$ python -q
>>> import numpy as np
>>> import numpy.linalg as la
>>> np.set_printoptions(precision=2, suppress=True, linewidth=200)
>>> feats = np.load("dump.npy")
>>> print(feats)
[[ 5 -3  3]
 [-5 -1  1]
 [-3 -1  3]]
>>> B = feats / np.sqrt((feats ** 2).mean(axis=1, keepdims=True))
>>> print(feats - feats.mean(axis=1, keepdims=True))
[[ 3.33 -4.67  1.33]
 [-3.33  0.67  2.67]
 [-2.67 -0.67  3.33]]
>>> print(la.matrix_rank(B) == la.matrix_rank(feats))
True
>>> print(la.matrix_rank(feats - feats.mean(axis=1, keepdims=True)))
2
>>> rng = np.random.default_rng(518835)
>>> labels = rng.permutation(3)
>>> print(labels)
[0 2 1]
>>> B = feats[labels][:, labels]
>>> print(B)
[[ 5  3 -3]
 [-3  3 -1]
 [-5  1 -1]]
>>> print(round(la.det(B), 2), round(la.det(feats[labels]), 2))
-40.0 40.0
>>> print(np.diag(B))
[ 5  3 -1]
>>> print(np.sort(np.abs(la.eigvals(B))))
[2. 4. 5.]
>>> blk = np.stack([feats, -1 * feats, feats[::-1]])
>>> print(la.matrix_rank(blk.reshape(3, -1)))
2
>>> print(np.einsum("bij,cij->bc", blk, blk))
[[ 89 -89  21]
 [-89  89 -21]
 [ 21 -21  89]]
>>> print(la.norm(blk, axis=(1, 2)))
[9.43 9.43 9.43]
>>> print(blk.shape)
(3, 3, 3)
>>> print(round(la.det(feats.T), 2))
-40.0
>>> print(np.poly(feats))
[ 1. -7.  2. 40.]
>>> print(np.einsum("ii->", feats))
7
>>> print(np.einsum("ij,ji->", feats, feats))
45
>>> print(np.kron(np.eye(2, dtype=int), feats))
[[ 5 -3  3  0  0  0]
 [-5 -1  1  0  0  0]
 [-3 -1  3  0  0  0]
 [ 0  0  0  5 -3  3]
 [ 0  0  0 -5 -1  1]
 [ 0  0  0 -3 -1  3]]
>>> print(np.round(la.det(feats[::-1]), 2))
40.0
>>> M = np.load("w.npy")
>>> print(M)
[[ -0.1  20.    0.5  -0.3  -1.5  -0.1]
 [  1.4 -20.    3.1  -0.9   0.    1.5]
 [ -1.8  -2.   -0.1  -0.9   1.3  -0.2]
 [ -1.3   2.    1.3   2.1  -0.6   1.6]
 [  0.    8.    1.4  -0.5   0.6   0. ]
 [  0.4  -4.    0.2  -0.9   1.2  -2.5]]
>>> def softmax(z):
...     e = np.exp(z - z.max(axis=-1, keepdims=True))
...     return e / e.sum(axis=-1, keepdims=True)
... 
>>> print(softmax(M).sum(axis=1))
[1. 1. 1. 1. 1. 1.]
>>> print(np.round(softmax(M[0] + 3), 2) + 0)
[0. 1. 0. 0. 0. 0.]
>>> att = M @ M.T / np.sqrt(6)
>>> print(np.round(softmax(att + np.triu(np.full(att.shape, -np.inf), 1)), 2) + 0)
[[1. 0. 0. 0. 0. 0.]
 [0. 1. 0. 0. 0. 0.]
 [0. 1. 0. 0. 0. 0.]
 [1. 0. 0. 0. 0. 0.]
 [1. 0. 0. 0. 0. 0.]
 [0. 1. 0. 0. 0. 0.]]
>>> print(softmax(att).round(6).argmax(axis=1))
[0 1 1 0 0 1]
>>> print(np.sort(np.abs(la.eigvals(M))))
[ 2.03  2.29  2.36  2.36  2.55 20.77]
>>> print(np.round(np.abs(la.eigvals(M)).max(), 2))
20.77
>>> print((M - M.T) / 2)
[[ 0.    9.3   1.15  0.5  -0.75 -0.25]
 [-9.3   0.    2.55 -1.45 -4.    2.75]
 [-1.15 -2.55  0.   -1.1  -0.05 -0.2 ]
 [-0.5   1.45  1.1   0.   -0.05  1.25]
 [ 0.75  4.    0.05  0.05  0.   -0.6 ]
 [ 0.25 -2.75  0.2  -1.25  0.6   0.  ]]
>>> print((M + M.T) / 2)
[[ -0.1   10.7   -0.65  -0.8   -0.75   0.15]
 [ 10.7  -20.     0.55   0.55   4.    -1.25]
 [ -0.65   0.55  -0.1    0.2    1.35   0.  ]
 [ -0.8    0.55   0.2    2.1   -0.55   0.35]
 [ -0.75   4.     1.35  -0.55   0.6    0.6 ]
 [  0.15  -1.25   0.     0.35   0.6   -2.5 ]]
>>> print(np.trace(M))
-20.0
>>> print(round(float(la.det(M)), 2))
1364.78
>>> assert M == M.T
Traceback (most recent call last):
  File "<python-input-42>", line 1, in <module>
    assert M == M.T
           ^^^^^^^^
ValueError: The truth value of an array with more than one element is ambiguous. Use a.any() or a.all()
>>> x0 = np.array([1, 1, 3, 1, 3, 1])
>>> print(M @ x0)
[16.5 -8.7 -1.3  6.5 13.5 -2.8]
>>> print((M @ x0).argmax())
0
>>> print(M @ np.ones(6))
[ 18.5 -14.9  -3.7   5.1   9.5  -5.6]
>>> print((M * x0).sum(axis=1))
[16.5 -8.7 -1.3  6.5 13.5 -2.8]
>>> blk = np.stack([M, 3 * M, M[::-1]])
>>> print(la.det(blk))
[  1364.78 994925.29  -1364.78]
>>> print(la.matrix_rank(blk))
[6 6 6]
>>> A = np.load("x.npy")
>>> print(A)
[[-2 -1 -2 -1]
 [ 2  3  2  3]
 [-2 -1 -2 -1]
 [ 2  3  2  3]]
>>> labels = rng.permutation(6)
>>> print(labels)
[5 3 2 4 0 1]
>>> B = M[labels][:, labels]
>>> print(np.diag(B))
[ -2.5   2.1  -0.1   0.6  -0.1 -20. ]
>>> print(np.trace(B))
-20.0
>>> print(np.allclose(B, M))
False
>>> print(B)
[[ -2.5  -0.9   0.2   1.2   0.4  -4. ]
 [  1.6   2.1   1.3  -0.6  -1.3   2. ]
 [ -0.2  -0.9  -0.1   1.3  -1.8  -2. ]
 [  0.   -0.5   1.4   0.6   0.    8. ]
 [ -0.1  -0.3   0.5  -1.5  -0.1  20. ]
 [  1.5  -0.9   3.1   0.    1.4 -20. ]]
>>> O, r_ = la.qr(B)
>>> print(np.allclose(r_.T @ r_, B.T @ B))
True
>>> print(np.trace(O @ O.T))
6.0
>>> Uu, sig, vt = la.svd(A)
>>> print(np.argmax(sig[:-1] / (sig[1:] + 1e-6)) + 1)
2
>>> print(sig.round(2) + 0)
[8.26 1.94 0.   0.  ]
>>> B = Uu[:, :2] @ np.diag(sig[:2]) @ vt[:2]
>>> print(B)
[[-2. -1. -2. -1.]
 [ 2.  3.  2.  3.]
 [-2. -1. -2. -1.]
 [ 2.  3.  2.  3.]]
>>> print(la.matrix_rank(B))
2
>>> print(round(la.norm(A - B) / la.norm(A), 2))
0.0
>>> print(round(float(la.det(A.T)), 2))
0.0
>>> print(np.round(la.eigvals(A), 2) + 0)
[ 5.12 -3.12  0.    0.  ]
>>> print(np.kron(np.eye(2, dtype=int), A))
[[-2 -1 -2 -1  0  0  0  0]
 [ 2  3  2  3  0  0  0  0]
 [-2 -1 -2 -1  0  0  0  0]
 [ 2  3  2  3  0  0  0  0]
 [ 0  0  0  0 -2 -1 -2 -1]
 [ 0  0  0  0  2  3  2  3]
 [ 0  0  0  0 -2 -1 -2 -1]
 [ 0  0  0  0  2  3  2  3]]
>>> print(np.round(la.det(A[::-1]), 2))
0.0
>>> print(np.einsum("ii->", A))
2
>>> print(round(float(la.det(2 * A)), 2), round(la.det(A), 2))
0.0 0.0
>>> ang = rng.uniform(0, 2 * np.pi, 30)
>>> O, _ = la.qr(np.array([[-2.7, 1.0], [0.9, 1.1], [0.6, 0.2]]))
>>> J = 10 * np.c_[np.cos(ang), np.sin(ang)] @ O.T
>>> print(J)
[[ 7.58  6.45  0.96]
 [-9.44 -3.29  0.2 ]
 [-9.82  1.11  1.55]
 [-6.81  6.75  2.83]
 [ 8.37  5.45  0.57]
 [ 8.99 -3.77 -2.23]
 [-6.97  6.6   2.81]
 [ 8.81  4.71  0.3 ]
 [ 9.63  2.67 -0.41]
 [ 6.66  7.34  1.34]
 [-6.66  6.89  2.86]
 [ 7.75 -5.74 -2.65]
 [-2.07  9.31  3.  ]
 [-0.61  9.55  2.89]
 [-4.49 -8.71 -2.01]
 [-8.24 -5.62 -0.63]
 [-6.65  6.9   2.86]
 [ 7.63  6.4   0.94]
 [-9.87 -1.38  0.82]
 [-4.75  8.27  3.02]
 [-4.7  -8.61 -1.95]
 [ 8.79  4.76  0.31]
 [ 8.11 -5.27 -2.56]
 [ 8.78  4.77  0.32]
 [-2.18  9.28  3.01]
 [ 6.58 -6.97 -2.87]
 [ 0.41  9.6   2.78]
 [-3.14 -9.21 -2.32]
 [-9.88 -1.32  0.84]
 [-9.76  1.42  1.63]]
>>> Ac = J - J.mean(axis=0)
>>> Uu, sig, vt = la.svd(Ac, full_matrices=False)
>>> print(np.round(sig ** 2 / (sig ** 2).sum(), 2) + 0)
[0.57 0.43 0.  ]
>>> print(la.matrix_rank(Ac))
2
>>> print(round((sig ** 2).sum() ** 2 / (sig ** 4).sum(), 2))
1.96
>>> print(vt[0] * np.sign(vt[0, np.abs(vt[0]).argmax()]))
[ 0.98  0.18 -0.07]
>>> print((np.sign(Uu[:, 0]) == np.sign(Uu[0, 0])).astype(int))
[1 0 0 0 1 1 0 1 1 1 0 1 0 1 0 0 0 1 0 0 0 1 1 1 0 1 1 0 0 0]
>>> B = np.array([[2, -1, -2, -1], [-2, -2, 2, -1], [-2, -2, 0, 2], [1, 0, -2, -1]])
>>> data = np.triu(B, 1)
>>> print(data)
[[ 0 -1 -2 -1]
 [ 0  0  2 -1]
 [ 0  0  0  2]
 [ 0  0  0  0]]
>>> print(softmax(data[3]))
[0.25 0.25 0.25 0.25]
>>> att = data @ data.T / np.sqrt(4)
>>> print(softmax(att)[3] @ data)
[ 0.   -0.25  0.    0.  ]
>>> print(softmax(att).round(6).argmax(axis=1))
[0 1 2 0]
>>> B = data + rng.integers(-2, 3, (4, 3)) @ rng.integers(-2, 3, (3, 4))
>>> print(B)
[[ 0 -1 -4 -1]
 [ 2  0  4  1]
 [-2 -4 -2  2]
 [ 0 -2  2  1]]
>>> print(np.abs(B - data).sum(axis=1))
[2 6 8 5]
>>> print(la.eigvals(B))
[ 2.55+0.j  -1.28+3.3j -1.28-3.3j -1.  +0.j ]
>>> print(np.round(la.eigvals(B).sum().real, 2))
-1.0
>>> print(np.einsum("ii->", B))
-1
>>> print(np.round(la.det(B.T), 2))
-32.0
>>> print(np.einsum("ij,ji->", B, B))
-11
>>> B = np.array([[1, -2, 0, 1, 3, -2],
...     [-3, -2, 1, 2, 2, 3],
...     [-1, 1, 0, -2, 3, -3],
...     [-3, -2, -3, 1, -2, -1],
...     [-1, -3, 1, 2, 2, 1],
...     [-2, 0, 3, -3, -1, 0]])
>>> E = B - B.T
>>> print(E)
[[ 0  1  1  4  4  0]
 [-1  0  0  4  5  3]
 [-1  0  0  1  2 -6]
 [-4 -4 -1  0 -4  2]
 [-4 -5 -2  4  0  2]
 [ 0 -3  6 -2 -2  0]]
>>> B = la.invert(E)
Traceback (most recent call last):
  File "<python-input-105>", line 1, in <module>
    B = la.invert(E)
        ^^^^^^^^^
AttributeError: module 'numpy.linalg' has no attribute 'invert'
>>> B = la.inv(E)
>>> print(round(float(la.det(E) * la.det(B)), 2))
1.0
>>> print(np.round(E @ B, 2) + 0)
[[1. 0. 0. 0. 0. 0.]
 [0. 1. 0. 0. 0. 0.]
 [0. 0. 1. 0. 0. 0.]
 [0. 0. 0. 1. 0. 0.]
 [0. 0. 0. 0. 1. 0.]
 [0. 0. 0. 0. 0. 1.]]
>>> print((np.abs(B) > 1e-9).astype(int))
[[0 1 1 1 1 1]
 [1 0 0 1 1 1]
 [1 0 0 1 1 1]
 [1 1 1 0 1 1]
 [1 1 1 1 0 1]
 [1 1 1 1 1 0]]
>>> print(B.round(2) + 0)
[[ 0.   -0.31 -0.19 -0.5   0.38  0.04]
 [ 0.31  0.    0.    0.36 -0.36 -0.11]
 [ 0.19  0.    0.    0.14 -0.14  0.11]
 [ 0.5  -0.36 -0.14  0.    0.12 -0.04]
 [-0.38  0.36  0.14 -0.12  0.    0.04]
 [-0.04  0.11 -0.11  0.04 -0.04  0.  ]]
>>> print(round(la.slogdet(E)[0], 2))
1.0
>>> print(np.round(la.det(E) * B, 2) + 0)
[[    0. -1584. -1008. -2592.  1944.   216.]
 [ 1584.     0.     0.  1872. -1872.  -576.]
 [ 1008.     0.     0.   720.  -720.   576.]
 [ 2592. -1872.  -720.     0.   648.  -216.]
 [-1944.  1872.   720.  -648.     0.   216.]
 [ -216.   576.  -576.   216.  -216.     0.]]
>>> print(round(float(la.cond(E)), 2))
9.47
>>> cov = E.T @ E
>>> print(la.matrix_rank(cov))
6
>>> print(np.trace(cov), (E ** 2).sum())
298 298
>>> print((E @ E.T).shape)
(6, 6)
>>> print(np.diag(cov))
[34 51 42 53 65 53]
>>> print(la.svd(E, compute_uv=False) ** 2)
[107.75 107.75  40.05  40.05   1.2    1.2 ]
>>> x0 = np.array([3, 1, 2, 0, 1, 0])
>>> print(np.round(la.eigvals(E).real, 2) + 0)
[0. 0. 0. 0. 0. 0.]
>>> print(la.svd(E, compute_uv=False))
[10.38 10.38  6.33  6.33  1.1   1.1 ]
>>> print(x0 @ E @ x0)
0
>>> O = la.solve(np.eye(6) - E, np.eye(6) + E)
>>> print(round(la.det(O), 2))
1.0
>>> print(np.round(O @ O.T, 2) + 0)
[[1. 0. 0. 0. 0. 0.]
 [0. 1. 0. 0. 0. 0.]
 [0. 0. 1. 0. 0. 0.]
 [0. 0. 0. 1. 0. 0.]
 [0. 0. 0. 0. 1. 0.]
 [0. 0. 0. 0. 0. 1.]]
